$ python3 -q
>>> import numpy as np
>>> import numpy.linalg as la
>>> np.set_printoptions(suppress=True, linewidth=140)
>>> A = np.array([[-3, -2, -1, 0, 1, 2, 3],
...     [4, 5, 6, 7, 8, 9, 10],
...     [11, 12, 13, 14, 15, 16, 17],
...     [18, 19, 20, 21, 22, 23, 24]])
>>> # rank 2
>>> r = la.matrix_rank(A)
>>> r
np.int64(2)
>>> ns = la.svd(A)[2][r:].T
>>> np.allclose(A @ ns, 0)
True
>>> la.matrix_rank(A.T @ A), la.matrix_rank(A @ A.T)
(np.int64(2), np.int64(2))
>>> np.round(A @ la.pinv(A) @ A, 3) + 0
array([[-3., -2., -1.,  0.,  1.,  2.,  3.],
       [ 4.,  5.,  6.,  7.,  8.,  9., 10.],
       [11., 12., 13., 14., 15., 16., 17.],
       [18., 19., 20., 21., 22., 23., 24.]])
>>> la.lstsq(A[:-1].T, A[-1])[2]
np.int32(2)
>>> np.unique(A.round(6), axis=0).shape
(4, 7)
>>> np.round(np.trace(la.pinv(A) @ A), 3)
np.float64(2.0)
>>> Uu, sig, Vh = la.svd(A)
>>> np.argmax(sig[:-1] / (sig[1:] + 1e-6)) + 1
np.int64(2)
>>> out = Uu[:, :2] @ np.diag(sig[:2]) @ Vh[:2]
>>> out.round(3) + 0
array([[-3., -2., -1.,  0.,  1.,  2.,  3.],
       [ 4.,  5.,  6.,  7.,  8.,  9., 10.],
       [11., 12., 13., 14., 15., 16., 17.],
       [18., 19., 20., 21., 22., 23., 24.]])
>>> la.matrix_rank(out)
np.int64(2)
>>> W1 = np.array([[-4, 6], [-1, -5], [-4, -7], [9, 1], [1, -9], [-3, -9], [2, 8]])
>>> b = np.array([-2, 3])
>>> act = np.maximum(A @ W1 + b, 0)
>>> (act > 0).mean(axis=0)
array([1., 0.])
>>> la.matrix_rank(act)
np.int64(1)
>>> (act > 0).astype(int)
array([[1, 0],
       [1, 0],
       [1, 0],
       [1, 0]])
>>> basis = np.array([[6, 7], [0, -7]])
>>> act @ basis
array([[102, 119],
       [102, 119],
       [102, 119],
       [102, 119]])
>>> W1 @ basis
array([[-24, -70],
       [ -6,  28],
       [-24,  21],
       [ 54,  56],
       [  6,  70],
       [-18,  42],
       [ 12, -42]])
